% ipython --no-banner

In [1]: import numpy as np

In [2]: from numpy import linalg as LA

In [3]: np.set_printoptions(precision=2, suppress=True, linewidth=200)

In [4]: m1 = np.loadtxt("mat.csv", delimiter=",")

In [5]: m1
Out[5]: 
array([[  1.,  -1.,   3.,   3.,  -3.,   0.,   1.,   0.,   0.],
       [  2.,  -4.,   5.,   1.,  -6.,   0.,   0.,   0.,   0.],
       [  5.,  -2.,   8.,   2.,  -8.,   2.,  -3.,   3.,  -2.],
       [  3.,   0.,   8.,   0.,  -6.,   4.,  -1.,   2.,  -2.],
       [  1.,  -1.,   7.,   2.,  -6.,   1.,  -4.,   1.,  -3.],
       [  1.,   1.,   8.,   0.,  -5.,   3.,  -5.,   3.,  -5.],
       [  0.,  -1.,   6.,   2.,  -3.,   0.,  -4.,   6.,  -2.],
       [  2.,  -4.,   8.,   0.,  -3.,   2.,  -3.,   8.,  -3.],
       [  2.,  -7.,  11.,   2.,  -3.,   2.,   0.,   7.,  -5.],
       [  5.,  -5.,  14.,   3.,  -4.,   0.,  -1.,   5.,  -7.],
       [  7.,  -3.,  16.,   1.,  -1.,   0.,   0.,   7.,  -6.],
       [  6.,  -5.,  19.,  -1.,   2.,   3.,  -1.,   5.,  -6.],
       [  4.,  -7.,  22.,   0.,   5.,   3.,  -2.,   8.,  -8.],
       [  7.,  -6.,  25.,   1.,   2.,   1.,  -2.,   9.,  -8.],
       [  7.,  -6.,  25.,  -1.,   3.,   3.,  -5.,  11.,  -6.],
       [  5.,  -3.,  22.,   2.,   3.,   2.,  -8.,  13.,  -3.],
       [  8.,  -6.,  24.,   2.,   3.,   2., -11.,  16.,   0.],
       [  6.,  -9.,  23.,   3.,   6.,   4., -12.,  17.,   0.],
       [  4.,  -7.,  23.,   1.,   3.,   5., -14.,  18.,   3.],
       [  1.,  -6.,  20.,  -1.,   4.,   5., -17.,  21.,   4.],
       [  0.,  -6.,  20.,   0.,   5.,   5., -15.,  20.,   2.],
       [  3.,  -6.,  18.,   1.,   6.,   3., -12.,  23.,   5.],
       [  2.,  -9.,  16.,  -2.,   4.,   1., -10.,  26.,   8.],
       [  0., -11.,  18.,  -3.,   6.,  -2.,  -9.,  27.,   7.],
       [  1., -11.,  21.,  -4.,   4.,  -3., -12.,  27.,   5.],
       [ -1., -13.,  20.,  -3.,   6.,  -2., -14.,  27.,   2.],
       [  0., -11.,  23.,  -5.,   9.,  -3., -12.,  29.,   5.],
       [ -2., -12.,  23.,  -4.,  12.,   0., -10.,  30.,   5.],
       [ -4., -10.,  21.,  -5.,   9.,   1., -11.,  31.,   7.],
       [ -2.,  -8.,  18.,  -6.,   8.,   3.,  -8.,  30.,   4.],
       [  0.,  -5.,  18.,  -7.,   7.,   3.,  -9.,  27.,   6.],
       [  0.,  -5.,  21., -10.,   6.,   0., -11.,  26.,   4.]])

In [6]: Z = m1[[2, 25]].astype(float)

In [7]: for _ in range(5):
   ...:     labels = LA.norm(m1[:, None] - Z, axis=-1).argmin(axis=1)
   ...:     Z = np.array([m1[labels == j].mean(axis=0) for j in range(2)])
   ...: 

In [8]: labels
Out[8]: array([0, 0, 0, 0, 0, 0, 0, 0, 0, 0, 0, 0, 0, 0, 0, 0, 1, 1, 1, 1, 1, 1, 1, 1, 1, 1, 1, 1, 1, 1, 1, 1])

In [9]: np.abs(Z[1] - Z[0]).argmax()
Out[9]: np.int64(7)

In [10]: Z[1] - Z[0]
Out[10]: array([-2.62, -5.06,  7.5 , -3.75,  8.19, -0.25, -9.31, 19.19,  8.31])

In [11]: t = np.radians(135)

In [12]: Rm = np.eye(9)

In [13]: Rm[5, 5] = Rm[4, 4] = np.cos(t)

In [14]: Rm[5, 4], Rm[4, 5] = -np.sin(t), np.sin(t)

In [15]: Rm
Out[15]: 
array([[ 1.  ,  0.  ,  0.  ,  0.  ,  0.  ,  0.  ,  0.  ,  0.  ,  0.  ],
       [ 0.  ,  1.  ,  0.  ,  0.  ,  0.  ,  0.  ,  0.  ,  0.  ,  0.  ],
       [ 0.  ,  0.  ,  1.  ,  0.  ,  0.  ,  0.  ,  0.  ,  0.  ,  0.  ],
       [ 0.  ,  0.  ,  0.  ,  1.  ,  0.  ,  0.  ,  0.  ,  0.  ,  0.  ],
       [ 0.  ,  0.  ,  0.  ,  0.  , -0.71,  0.71,  0.  ,  0.  ,  0.  ],
       [ 0.  ,  0.  ,  0.  ,  0.  , -0.71, -0.71,  0.  ,  0.  ,  0.  ],
       [ 0.  ,  0.  ,  0.  ,  0.  ,  0.  ,  0.  ,  1.  ,  0.  ,  0.  ],
       [ 0.  ,  0.  ,  0.  ,  0.  ,  0.  ,  0.  ,  0.  ,  1.  ,  0.  ],
       [ 0.  ,  0.  ,  0.  ,  0.  ,  0.  ,  0.  ,  0.  ,  0.  ,  1.  ]])

In [16]: Y = m1 @ Rm.T

In [17]: np.allclose(m1 @ m1.T, Y @ Y.T)
Out[17]: True

In [18]: round(LA.det(Rm), 2), np.round(np.trace(Rm), 2)
Out[18]: (np.float64(1.0), np.float64(5.59))

In [19]: r0 = np.array([2, 0, 2, -2, -1, 2, -2])

In [20]: mat = 2 * np.eye(7) + np.outer(r0, r0)

In [21]: mat
Out[21]: 
array([[ 6.,  0.,  4., -4., -2.,  4., -4.],
       [ 0.,  2.,  0.,  0.,  0.,  0.,  0.],
       [ 4.,  0.,  6., -4., -2.,  4., -4.],
       [-4.,  0., -4.,  6.,  2., -4.,  4.],
       [-2.,  0., -2.,  2.,  3., -2.,  2.],
       [ 4.,  0.,  4., -4., -2.,  6., -4.],
       [-4.,  0., -4.,  4.,  2., -4.,  6.]])

In [22]: # 2 groups of indices that never mix

In [23]: U, s, vt = LA.svd(mat, full_matrices=False)

In [24]: s / s[0]
Out[24]: array([1.  , 0.09, 0.09, 0.09, 0.09, 0.09, 0.09])

In [25]: U.shape, s.shape, vt.shape
Out[25]: ((7, 7), (7,), (7, 7))

In [26]: np.round(U.T @ mat @ vt.T, 2) + 0
Out[26]: 
array([[23.,  0.,  0.,  0.,  0.,  0.,  0.],
       [ 0.,  2.,  0.,  0.,  0.,  0.,  0.],
       [ 0.,  0.,  2.,  0.,  0.,  0.,  0.],
       [ 0.,  0.,  0.,  2.,  0.,  0.,  0.],
       [ 0.,  0.,  0.,  0.,  2.,  0.,  0.],
       [ 0.,  0.,  0.,  0.,  0.,  2.,  0.],
       [ 0.,  0.,  0.,  0.,  0.,  0.,  2.]])

In [27]: np.round(vt @ vt.T, 2) + 0
Out[27]: 
array([[1., 0., 0., 0., 0., 0., 0.],
       [0., 1., 0., 0., 0., 0., 0.],
       [0., 0., 1., 0., 0., 0., 0.],
       [0., 0., 0., 1., 0., 0., 0.],
       [0., 0., 0., 0., 1., 0., 0.],
       [0., 0., 0., 0., 0., 1., 0.],
       [0., 0., 0., 0., 0., 0., 1.]])

In [28]: np.abs(U[:, 0]).round(6).argmax()
Out[28]: np.int64(0)

In [29]: (s > 1e-8).sum()
Out[29]: np.int64(7)

In [30]: s
Out[30]: array([23.,  2.,  2.,  2.,  2.,  2.,  2.])

In [31]: np.allclose(U * s @ vt, mat)
Out[31]: True

In [32]: np.round(np.sqrt((s ** 2).sum()), 2), round(LA.norm(mat), 2)
Out[32]: (np.float64(23.52), np.float64(23.52))

In [33]: ev, vecs = LA.eigh(mat)

In [34]: np.round(vecs.T @ vecs, 2) + 0
Out[34]: 
array([[1., 0., 0., 0., 0., 0., 0.],
       [0., 1., 0., 0., 0., 0., 0.],
       [0., 0., 1., 0., 0., 0., 0.],
       [0., 0., 0., 1., 0., 0., 0.],
       [0., 0., 0., 0., 1., 0., 0.],
       [0., 0., 0., 0., 0., 1., 0.],
       [0., 0., 0., 0., 0., 0., 1.]])

In [35]: np.round(vecs.T @ mat @ vecs, 2) + 0
Out[35]: 
array([[ 2.,  0.,  0.,  0.,  0.,  0.,  0.],
       [ 0.,  2.,  0.,  0.,  0.,  0.,  0.],
       [ 0.,  0.,  2.,  0.,  0.,  0.,  0.],
       [ 0.,  0.,  0.,  2.,  0.,  0.,  0.],
       [ 0.,  0.,  0.,  0.,  2.,  0.,  0.],
       [ 0.,  0.,  0.,  0.,  0.,  2.,  0.],
       [ 0.,  0.,  0.,  0.,  0.,  0., 23.]])

In [36]: LA.eigvalsh(mat @ mat)
Out[36]: array([  4.,   4.,   4.,   4.,   4.,   4., 529.])

In [37]: np.unique(ev.round(6) + 0, return_counts=True)[1]
Out[37]: array([6, 1])

In [38]: np.round(vecs @ np.diag(ev) @ vecs.T, 2) + 0
Out[38]: 
array([[ 6.,  0.,  4., -4., -2.,  4., -4.],
       [ 0.,  2.,  0.,  0.,  0.,  0.,  0.],
       [ 4.,  0.,  6., -4., -2.,  4., -4.],
       [-4.,  0., -4.,  6.,  2., -4.,  4.],
       [-2.,  0., -2.,  2.,  3., -2.,  2.],
       [ 4.,  0.,  4., -4., -2.,  6., -4.],
       [-4.,  0., -4.,  4.,  2., -4.,  6.]])

In [39]: x = np.array([5, -2, -5, 5, 3, -4, 0])

In [40]: target = mat @ x

In [41]: target
Out[41]: array([-32.,  -4., -52.,  52.,  27., -50.,  42.])

In [42]: np.round(LA.solve(mat.T, mat[0]), 2) + 0
Out[42]: array([1., 0., 0., 0., 0., 0., 0.])

In [43]: np.round(LA.solve(mat, 2 * target), 2) + 0
Out[43]: array([ 10.,  -4., -10.,  10.,   6.,  -8.,   0.])

In [44]: r0, v = mat[4], mat[6]

In [45]: r0 @ r0
Out[45]: np.float64(29.0)

In [46]: p = (r0 @ v) / (r0 @ r0) * r0

In [47]: round((v - p) @ r0, 2)
Out[47]: np.float64(0.0)

In [48]: np.outer(r0, v)
Out[48]: 
array([[  8.,  -0.,   8.,  -8.,  -4.,   8., -12.],
       [ -0.,   0.,  -0.,   0.,   0.,  -0.,   0.],
       [  8.,  -0.,   8.,  -8.,  -4.,   8., -12.],
       [ -8.,   0.,  -8.,   8.,   4.,  -8.,  12.],
       [-12.,   0., -12.,  12.,   6., -12.,  18.],
       [  8.,  -0.,   8.,  -8.,  -4.,   8., -12.],
       [ -8.,   0.,  -8.,   8.,   4.,  -8.,  12.]])
